$ ipython --no-banner

In [1]: import numpy as np

In [2]: np.set_printoptions(suppress=True, linewidth=120)

In [3]: M = np.load("layer15.npy")

In [4]: print(M)
[[-1.6  0.1 -0.5 -0.7 -0.7 -4.  -0.6]
 [-1.   2.3  0.8 -1.5  0.3 14.   0.2]
 [ 0.7 -0.7  0.2  0.4  0.5 20.   1.2]
 [-0.8 -0.2 -1.  -0.5 -0.9 10.   1.3]
 [-0.5 -0.6  0.1  0.3  1.6 -6.   0.8]
 [ 0.1  0.7 -0.1  1.2  0.1 -6.   1.1]]

In [5]: f, v = M[0], M[1]

In [6]: print(f @ f)
20.16

In [7]: print(f @ v)
-53.85

In [8]: p = (f @ v) / (f @ f) * f

In [9]: print(p.round(3))
[ 4.274 -0.267  1.336  1.87   1.87  10.685  1.603]

In [10]: f = np.array([-9, 8])

In [11]: print(np.convolve(M[5], f))
[ -0.9  -5.5   6.5 -11.6   8.7  54.8 -57.9   8.8]

In [12]: print(np.round(np.polyval(f, M[5]), 3))
[ 7.1  1.7  8.9 -2.8  7.1 62.  -1.9]

In [13]: mat = np.load("m.npy")

In [14]: print(mat)
[[ 3  4  5  6]
 [ 7  8  9 10]
 [11 12 13 14]
 [15 16 17 18]
 [19 20 21 22]
 [23 24 25 26]
 [27 28 29 30]]

In [15]: # null space of dimension 2

In [16]: print(np.allclose(mat[:-1].T @ np.linalg.lstsq(mat[:-1].T, mat[-1])[0], mat[-1]))
True

In [17]: print(np.round(mat @ np.linalg.pinv(mat) @ mat, 3))
[[ 3.  4.  5.  6.]
 [ 7.  8.  9. 10.]
 [11. 12. 13. 14.]
 [15. 16. 17. 18.]
 [19. 20. 21. 22.]
 [23. 24. 25. 26.]
 [27. 28. 29. 30.]]

In [18]: rng = np.random.default_rng(72441)

In [19]: X = np.eye(4, dtype=int)[rng.permutation(4)]

In [20]: print(X)
[[0 1 0 0]
 [0 0 1 0]
 [0 0 0 1]
 [1 0 0 0]]

In [21]: x = np.array([-1, 0, 3, 2])

In [22]: print([p for p in range(1, 25) if np.allclose(np.linalg.matrix_power(X, p), np.eye(4))])
[4, 8, 12, 16, 20, 24]

In [23]: print(X.T @ (X @ x))
[-1  0  3  2]

In [24]: print(4 - np.linalg.matrix_rank(X - np.eye(4), tol=1e-8))
1

In [25]: print(np.round(np.linalg.inv(X), 3))
[[0. 0. 0. 1.]
 [1. 0. 0. 0.]
 [0. 1. 0. 0.]
 [0. 0. 1. 0.]]

In [26]: print(np.round(np.linalg.pinv(X), 3))
[[0. 0. 0. 1.]
 [1. 0. 0. 0.]
 [0. 1. 0. 0.]
 [0. 0. 1. 0.]]

In [27]: print(X.T @ X)
[[1 0 0 0]
 [0 1 0 0]
 [0 0 1 0]
 [0 0 0 1]]

In [28]: print(np.round(np.linalg.svd(X, compute_uv=False), 3))
[1. 1. 1. 1.]

In [29]: P = np.triu(np.array([[1, 2, -3, -3], [-1, 2, -3, 1], [-2, 0, 1, 1], [0, -2, 1, -1]]), 1) + np.eye(4)

In [30]: Y = P @ X @ np.linalg.inv(P)

In [31]: print(np.round(np.poly(Y), 3) + 0)
[ 1.  0.  0.  0. -1.]

In [32]: print(np.linalg.matrix_rank(Y))
4

In [33]: print(np.round(np.linalg.det(Y), 3))
-1.0

In [34]: E = np.load("run2.npy")

In [35]: print(E)
[[ 1.557 -0.234 -0.391  0.078  0.182]
 [-0.234  1.876 -0.207  0.041  0.096]
 [-0.391 -0.207  1.655  0.069  0.161]
 [ 0.078  0.041  0.069  1.986 -0.032]
 [ 0.182  0.096  0.161 -0.032  1.925]]

In [36]: print(np.linalg.norm(E, axis=1).argmax())
3

In [37]: print(np.round(np.linalg.norm(E, axis=0), 3))
[1.634 1.905 1.722 1.989 1.943]

In [38]: print(np.round(np.linalg.norm(E, axis=1), 3))
[1.634 1.905 1.722 1.989 1.943]

In [39]: print(round(np.linalg.norm(E, 2), 3))
2.001

In [40]: print(round(np.linalg.norm(E[2], 1), 3), round(float(np.linalg.norm(E[2], np.inf)), 3))
2.483 1.655

In [41]: print(np.round(np.linalg.norm(E, "nuc"), 3))
8.999

In [42]: print(round(E[2] @ E[1], 3))
-0.621

In [43]: data = np.load("block12.npy")

In [44]: print(data)
[[0.375 0.25  0.25  0.125]
 [0.75  0.25  0.    0.   ]
 [0.2   0.2   0.3   0.3  ]
 [0.4   0.4   0.    0.2  ]]

In [45]: P = np.triu(np.array([[9, 9, 2, 1], [5, 0, 3, 9], [9, 7, 1, 5], [0, 2, 9, 2]]), 1) + np.eye(4)

In [46]: Y = P @ data @ np.linalg.inv(P)

In [47]: print(np.round(np.poly(Y), 3))
[ 1.    -1.125  0.179 -0.046 -0.008]

In [48]: print(round(np.linalg.det(Y), 3))
-0.008

In [49]: print(np.round(P @ data - data @ P, 3))
[[ 7.55  -0.325 -0.9   -3.075]
 [ 4.2   -2.55  -1.35  -0.3  ]
 [ 2.     0.2   -1.    -2.5  ]
 [ 0.    -3.6   -2.    -4.   ]]

In [50]: x = np.array([1, 1, 1, 3])

In [51]: print(np.round(data * x, 3))
[[0.375 0.25  0.25  0.375]
 [0.75  0.25  0.    0.   ]
 [0.2   0.2   0.3   0.9  ]
 [0.4   0.4   0.    0.6  ]]

In [52]: print(np.linalg.norm(data @ x) <= np.linalg.norm(data, 2) * np.linalg.norm(x) + 1e-9)
True

In [53]: print(data @ np.ones(4))
[1. 1. 1. 1.]

In [54]: print(data @ (2 * x))
[2.5 2.  3.2 2.8]

In [55]: print(data @ x)
[1.25 1.   1.6  1.4 ]

In [56]: print(np.sign((data @ x).round(6)))
[1. 1. 1. 1.]

In [57]: Q, r_ = np.linalg.qr(data)

In [58]: print(np.round(np.abs(np.diag(r_)), 3))
[0.95  0.262 0.32  0.102]

In [59]: print(r_.round(3))
[[-0.95  -0.506 -0.162 -0.197]
 [ 0.     0.262  0.155  0.274]
 [ 0.     0.    -0.32  -0.147]
 [ 0.     0.     0.     0.102]]

In [60]: print(Q.shape, r_.shape)
(4, 4) (4, 4)

In [61]: print(np.kron(np.eye(2, dtype=int), data))
[[0.375 0.25  0.25  0.125 0.    0.    0.    0.   ]
 [0.75  0.25  0.    0.    0.    0.    0.    0.   ]
 [0.2   0.2   0.3   0.3   0.    0.    0.    0.   ]
 [0.4   0.4   0.    0.2   0.    0.    0.    0.   ]
 [0.    0.    0.    0.    0.375 0.25  0.25  0.125]
 [0.    0.    0.    0.    0.75  0.25  0.    0.   ]
 [0.    0.    0.    0.    0.2   0.2   0.3   0.3  ]
 [0.    0.    0.    0.    0.4   0.4   0.    0.2  ]]

In [62]: print(round(float(np.linalg.eigvals(data).sum().real), 3))
1.125

In [63]: print(round(float(np.linalg.det(data[::-1])), 3))
-0.008

In [64]: left, sv, Vt = np.linalg.svd(data, full_matrices=False)

In [65]: print((sv > 1e-8).sum())
4

In [66]: print(np.abs(left[:, 0]).round(6).argmax())
1

In [67]: print(np.round(np.cumsum(sv ** 2) / np.sum(sv ** 2), 3))
[0.835 0.964 0.997 1.   ]

In [68]: print(left.shape, sv.shape, Vt.shape)
(4, 4) (4,) (4, 4)

In [69]: Q, _ = np.linalg.qr(np.array([[1.0, 0.8, 0.3, -0.3],
    ...:     [1.6, -0.2, 0.2, -0.7],
    ...:     [0.3, -0.7, 0.9, 0.9],
    ...:     [0.8, 1.2, 1.5, 0.9]]))

In [70]: F = 5 * Q

In [71]: print(F.round(3))
[[-2.414  1.708  1.312 -3.812]
 [-3.862 -2.192  1.283  1.905]
 [-0.724 -2.616 -3.7   -1.986]
 [-1.931  3.23  -2.819  1.7  ]]

In [72]: z = rng.permutation(4)

In [73]: print(z)
[3 0 1 2]

In [74]: Y = F[z][:, z]

In [75]: print(np.round(np.diag(Y), 3))
[ 1.7   -2.414 -2.192 -3.7  ]

In [76]: print(Y.round(3))
[[ 1.7   -1.931  3.23  -2.819]
 [-3.812 -2.414  1.708  1.312]
 [ 1.905 -3.862 -2.192  1.283]
 [-1.986 -0.724 -2.616 -3.7  ]]

In [77]: W0 = np.load("w.npy")

In [78]: print(W0)
[[ 1  1  1  1 -1 -1 -1 -1]
 [ 1 -1  1 -1 -1  1 -1  1]
 [ 1 -1  1 -1  1 -1  1 -1]
 [ 1  1 -1 -1  1  1 -1 -1]
 [ 1  1 -1 -1 -1 -1  1  1]
 [ 1  1  1  1  1  1  1  1]
 [ 1 -1 -1  1  1 -1 -1  1]
 [ 1 -1 -1  1 -1  1  1 -1]]

In [79]: z = rng.permutation(8)

In [80]: print(z)
[2 4 7 5 6 3 1 0]

In [81]: Y = W0[z][:, z]

In [82]: print(np.diag(Y))
[ 1 -1 -1  1 -1 -1 -1  1]

In [83]: print(W0 @ W0)
[[ 0  0  4 -4  0  0 -4 -4]
 [ 0  0  4  4  0  0  4 -4]
 [ 0  0  0  0  0 -8  0  0]
 [ 0  4  4  0 -4  0  0  4]
 [ 0 -4  0  4 -4  0 -4  0]
 [ 8  0  0  0  0  0  0  0]
 [ 0  4 -4  0 -4  0  0 -4]
 [ 0  4  0  4  4  0 -4  0]]

In [84]: print(np.trace(W0))
-2

In [85]: print((W0 - W0.T) / 2)
[[ 0.  0.  0.  0. -1. -1. -1. -1.]
 [ 0.  0.  1. -1. -1.  0.  0.  1.]
 [ 0. -1.  0.  0.  1. -1.  1.  0.]
 [ 0.  1.  0.  0.  1.  0. -1. -1.]
 [ 1.  1. -1. -1.  0. -1.  0.  1.]
 [ 1.  0.  1.  0.  1.  0.  1.  0.]
 [ 1.  0. -1.  1.  0. -1.  0.  0.]
 [ 1. -1.  0.  1. -1.  0.  0.  0.]]
